% ipython --no-banner

In [1]: import numpy as np

In [2]: import numpy.linalg as la

In [3]: np.set_printoptions(precision=1, suppress=True, linewidth=120, sign=" ")

In [4]: def rd(a):
   ...:     return np.round(a, 1) + 0
   ...: 

In [5]: data = np.array([[0.9, 0.3, -0.7],
   ...:     [-0.3, 1.1, -1.1],
   ...:     [1.9, 0.1, -1.8],
   ...:     [-1.5, 0.6, -1.1],
   ...:     [2.0, 1.2, 1.6],
   ...:     [-0.2, -1.2, 0.1],
   ...:     [0.2, 1.6, -0.8],
   ...:     [2.0, 1.5, 0.3]])

In [6]: P = data @ la.solve(data.T @ data, data.T)

In [7]: print(rd(np.diag(P)))
[ 0.1  0.3  0.8  0.4  0.6  0.2  0.3  0.4]

In [8]: print(rd(P @ data[:, 1]))
[ 0.3  1.1  0.1  0.6  1.2 -1.2  1.6  1.5]

In [9]: out = np.c_[data[:, :2] @ np.array([[1, 5], [7, 3]]), np.array([-1, 0, -3, 3, -3, -2, 3, -2])]

In [10]: print(rd(out))
[[ 3.   5.4 -1. ]
 [ 7.4  1.8  0. ]
 [ 2.6  9.8 -3. ]
 [ 2.7 -5.7  3. ]
 [10.4 13.6 -3. ]
 [-8.6 -4.6 -2. ]
 [11.4  5.8  3. ]
 [12.5 14.5 -2. ]]

In [11]: print(rd(la.norm(out - data @ la.lstsq(data, out)[0], axis=0)))
[ 0.   0.   2.7]

In [12]: print(rd(la.lstsq(data, out[:, 0])[0]))
[ 1.  7.  0.]

In [13]: f, g = out[1], out[2]

In [14]: print(rd(f @ g))
36.9

In [15]: print(rd(f @ f))
58.0

In [16]: pr = (f @ g) / (f @ f) * f

In [17]: print(rd(np.outer(f, g)))
[[ 19.2  72.5 -22.2]
 [  4.7  17.6  -5.4]
 [  0.    0.    0. ]]

In [18]: print(rd((g - pr) @ f))
0.0

In [19]: print(la.matrix_rank(np.outer(f, g)))
1

In [20]: O, V = la.qr(data[:, :2])[0], la.qr(data[:, 2:])[0]

In [21]: sv = la.svd(O.T @ V, compute_uv=False)

In [22]: print(rd(la.norm(O @ O.T - V @ V.T, 2)))
1.0

In [23]: Uu, sv, Vt = la.svd(data, full_matrices=False)

In [24]: print((sv > 1e-8).sum())
3

In [25]: K = np.load("arr.npy")

In [26]: print(K)
[[ 7.1  7.   5.   9.   3. ]
 [ 3.   3.1  9.   5.   5. ]
 [ 6.   3.   3.1  0.   8. ]
 [ 6.   5.   0.   3.1  7. ]
 [ 7.   7.   5.   9.   3.1]]

In [27]: W = np.array([[3, 3, 3, 1, 3],
    ...:     [1, 2, 3, 1, 0],
    ...:     [2, 3, 1, 3, 1],
    ...:     [0, 0, 2, 1, 1],
    ...:     [3, 1, 2, 0, 2]])

In [28]: coef = np.array([0, -1, 0, 2, 0])

In [29]: act = np.maximum(K @ W + coef, 0)

In [30]: print((act > 0).astype(int))
[[ 1  1  1  1  1]
 [ 1  1  1  1  1]
 [ 1  1  1  1  1]
 [ 1  1  1  1  1]
 [ 1  1  1  1  1]]

In [31]: basis = np.array([[2, 0], [0, -1], [1, 0], [-3, 0], [0, -2]])

In [32]: print(W @ basis)
[[ 6 -9]
 [ 2 -2]
 [-4 -5]
 [-1 -2]
 [ 8 -5]]

In [33]: print((act @ basis).round(6).argmax(axis=1))
[ 0  0  0  0  0]

In [34]: out = np.array([[5, 2], [5, 2], [5, 5]])

In [35]: print(rd(np.einsum("ij,ij->i", data, data)))
[ 1.4  2.5  6.9  3.8  8.   1.5  3.2  6.3]

In [36]: print(rd(np.einsum("ij->j", data)))
[ 5.   5.2 -3.5]

In [37]: print(la.matrix_rank(data @ out))
2

In [38]: f, g = data[4], data[2]

In [39]: print(f @ f)
8.0

In [40]: pr = (f @ g) / (f @ f) * f

In [41]: print(rd((g - pr) @ f))
0.0

In [42]: print(rd(np.outer(f, g)))
[[ 3.8  0.2 -3.6]
 [ 2.3  0.1 -2.2]
 [ 3.   0.2 -2.9]]

In [43]: print(la.matrix_rank(np.outer(f, g)))
1

In [44]: print(la.cond(K) > 100)
True

In [45]: print([round(float(x), 1) for x in la.svd(K, compute_uv=False)[:3]])
[26.3, 8.9, 6.7]

In [46]: print(rd(la.det(K)))
23.4

In [47]: print(np.allclose(K, K.T))
False

In [48]: print((K + K.T) / 2)
[[ 7.1  5.   5.5  7.5  5. ]
 [ 5.   3.1  6.   5.   6. ]
 [ 5.5  6.   3.1  0.   6.5]
 [ 7.5  5.   0.   3.1  8. ]
 [ 5.   6.   6.5  8.   3.1]]

In [49]: print((K - K.T) / 2)
[[ 0.   2.  -0.5  1.5 -2. ]
 [-2.   0.   3.   0.  -1. ]
 [ 0.5 -3.   0.   0.   1.5]
 [-1.5  0.   0.   0.  -1. ]
 [ 2.   1.  -1.5  1.   0. ]]

In [50]: out = np.array([[1, 1], [1, -1]])

In [51]: rng = np.random.default_rng(788)

In [52]: feats = np.kron(out, np.kron(out, out))[rng.permutation(8)][:3]

In [53]: print(feats)
[[ 1  1  1  1 -1 -1 -1 -1]
 [ 1 -1  1 -1 -1  1 -1  1]
 [ 1  1 -1 -1  1  1 -1 -1]]

In [54]: out = feats / np.sqrt((feats ** 2).mean(axis=1, keepdims=True))

In [55]: print(out[0])
[ 1.  1.  1.  1. -1. -1. -1. -1.]

In [56]: print(rd(la.norm(out, axis=1)))
[ 2.8  2.8  2.8]

In [57]: f, g = feats[2], feats[0]

In [58]: print(f @ g)
0

In [59]: pr = (f @ g) / (f @ f) * f

In [60]: print((g - pr) @ f)
0.0

In [61]: print(rd(la.norm(f + g) ** 2 + la.norm(f - g) ** 2))
32.0

In [62]: mat = np.array([[-1.0, 0.5, -0.1],
    ...:     [0.7, -1.3, 0.5],
    ...:     [1.9, 0.6, 1.4],
    ...:     [0.2, 0.6, -0.2],
    ...:     [-1.0, 1.1, -1.2],
    ...:     [0.1, 0.7, 1.4],
    ...:     [0.5, 1.8, -1.9],
    ...:     [-0.8, 0.7, -1.7],
    ...:     [0.7, 1.1, -2.9],
    ...:     [-0.5, -0.1, -0.5],
    ...:     [0.7, -0.3, -0.9],
    ...:     [0.5, -0.5, 0.6],
    ...:     [-1.1, 0.8, 0.3],
    ...:     [0.2, -1.2, 0.2],
    ...:     [-0.1, -1.0, -1.2],
    ...:     [-0.8, -1.3, -0.1],
    ...:     [0.7, 0.2, 2.1],
    ...:     [0.0, -1.8, -0.7]])

In [63]: mat[9] *= 5

In [64]: print(mat)
[[-1.   0.5 -0.1]
 [ 0.7 -1.3  0.5]
 [ 1.9  0.6  1.4]
 [ 0.2  0.6 -0.2]
 [-1.   1.1 -1.2]
 [ 0.1  0.7  1.4]
 [ 0.5  1.8 -1.9]
 [-0.8  0.7 -1.7]
 [ 0.7  1.1 -2.9]
 [-2.5 -0.5 -2.5]
 [ 0.7 -0.3 -0.9]
 [ 0.5 -0.5  0.6]
 [-1.1  0.8  0.3]
 [ 0.2 -1.2  0.2]
 [-0.1 -1.  -1.2]
 [-0.8 -1.3 -0.1]
 [ 0.7  0.2  2.1]
 [ 0.  -1.8 -0.7]]

In [65]: D = la.norm(mat[:, None] - mat[None], axis=-1)

In [66]: print(rd(la.norm(mat, axis=1)))
[ 1.1  1.6  2.4  0.7  1.9  1.6  2.7  2.   3.2  3.6  1.2  0.9  1.4  1.2  1.6  1.5  2.2  1.9]

In [67]: print(D.shape)
(18, 18)

In [68]: print(la.matrix_rank(D ** 2))
5

In [69]: print(np.flatnonzero(D[5] < D.mean() / 2))
[  5  16]

In [70]: print(np.unravel_index(D.round(6).argmax(), D.shape))
(np.int64(2), np.int64(9))

In [71]: print(rd(D[5]))
[ 1.9  2.3  1.8  1.6  2.9  0.   3.5  3.2  4.4  4.8  2.6  1.5  1.6  2.2  3.1  2.7  1.   3.3]

In [72]: gram = np.cov(mat, rowvar=False)

In [73]: print(rd(la.eigvalsh(gram)[::-1]))
[ 2.2  1.1  0.7]

In [74]: print(rd(np.corrcoef(mat[:, 0], mat[:, 2])[0, 1]))
0.4

In [75]: print(rd(mat.std(axis=0)))
[ 1.   1.   1.3]

In [76]: print(gram.shape)
(3, 3)
